% python3 -q
>>> import numpy as np
>>> from numpy import linalg as LA
>>> np.set_printoptions(precision=2, suppress=True, linewidth=100)
>>> rnd = lambda a: np.round(a, 2) + 0
>>> F = np.loadtxt("w.csv", delimiter=",")
>>> print(F)
[[-7.  -0.6  1.1]
 [-4.   0.1 -0.6]
 [-6.   0.5 -0.2]
 [ 2.   1.8  1.4]
 [-5.  -0.1 -1.6]]
>>> W = np.array([[-1, 1, 3, 2, -1], [-2, 2, 1, -1, 0], [-1, -3, 2, -1, 1]])
>>> c = np.array([1, 4, 1, 1, 4])
>>> act = np.maximum(F @ W + c, 0)
>>> print((act > 0).astype(int))
[[1 0 0 0 1]
 [1 1 0 0 1]
 [1 0 0 0 1]
 [0 1 1 1 1]
 [1 1 0 0 1]]
>>> print(LA.matrix_rank(act))
4
>>> print((act > 0).mean(axis=0))
[0.8 0.6 0.2 0.2 1. ]
>>> Z = np.array([[-1, 0], [1, -2], [2, 0], [3, -2], [-1, -3]])
>>> print(rnd(act @ Z))
[[-20.2 -36.3]
 [-10.8 -26.2]
 [-16.  -29.4]
 [ 30.6 -24.6]
 [-11.6 -29.4]]
>>> print(W @ Z)
[[15 -3]
 [ 3 -2]
 [-2  5]]
>>> print((act @ Z).round(6).argmax(axis=1))
[0 0 0 0 0]
>>> out = np.c_[F[:, :2] @ np.array([[-3, 3], [-5, 0]]), np.array([3, 1, 0, 1, 1])]
>>> print(out)
[[ 24.  -21.    3. ]
 [ 11.5 -12.    1. ]
 [ 15.5 -18.    0. ]
 [-15.    6.    1. ]
 [ 15.5 -15.    1. ]]
>>> print(rnd(LA.norm(out - F @ LA.lstsq(F, out)[0], axis=0)))
[0.   0.   1.81]
>>> print(LA.matrix_rank(out))
3
>>> out = F / np.sqrt((F ** 2).mean(axis=1, keepdims=True))
>>> print(rnd(LA.norm(out, axis=1)))
[1.73 1.73 1.73 1.73 1.73]
>>> print(rnd(out[0]))
[-1.7  -0.15  0.27]
>>> q, V = LA.qr(F[:, :2])[0], LA.qr(F[:, 2:])[0]
>>> sv = LA.svd(q.T @ V, compute_uv=False)
>>> print(rnd(sv))
[0.41]
>>> print(rnd(np.degrees(np.arccos(sv.clip(0, 1)))))
[65.6]
>>> print(rnd(LA.norm(q @ q.T - V @ V.T, 2)))
1.0
>>> W0 = np.load("arr.npy")
>>> print(W0)
[[0 2 0 2]
 [1 2 1 2]
 [0 2 0 2]
 [1 2 1 2]]
>>> def softmax(z):
...     e = np.exp(z - z.max(axis=-1, keepdims=True))
...     return e / e.sum(axis=-1, keepdims=True)
... 
>>> print(rnd(softmax(W0[3] + -3)))
[0.13 0.37 0.13 0.37]
>>> print(rnd(softmax(10 * W0[3])))
[0.  0.5 0.  0.5]
>>> att = W0 @ W0.T / np.sqrt(4)
>>> print(rnd(softmax(att + np.triu(np.full(att.shape, -np.inf), 1))))
[[1.   0.   0.   0.  ]
 [0.27 0.73 0.   0.  ]
 [0.33 0.33 0.33 0.  ]
 [0.13 0.37 0.13 0.37]]
>>> print(rnd(softmax(att)[3] @ W0))
[0.73 2.   0.73 2.  ]
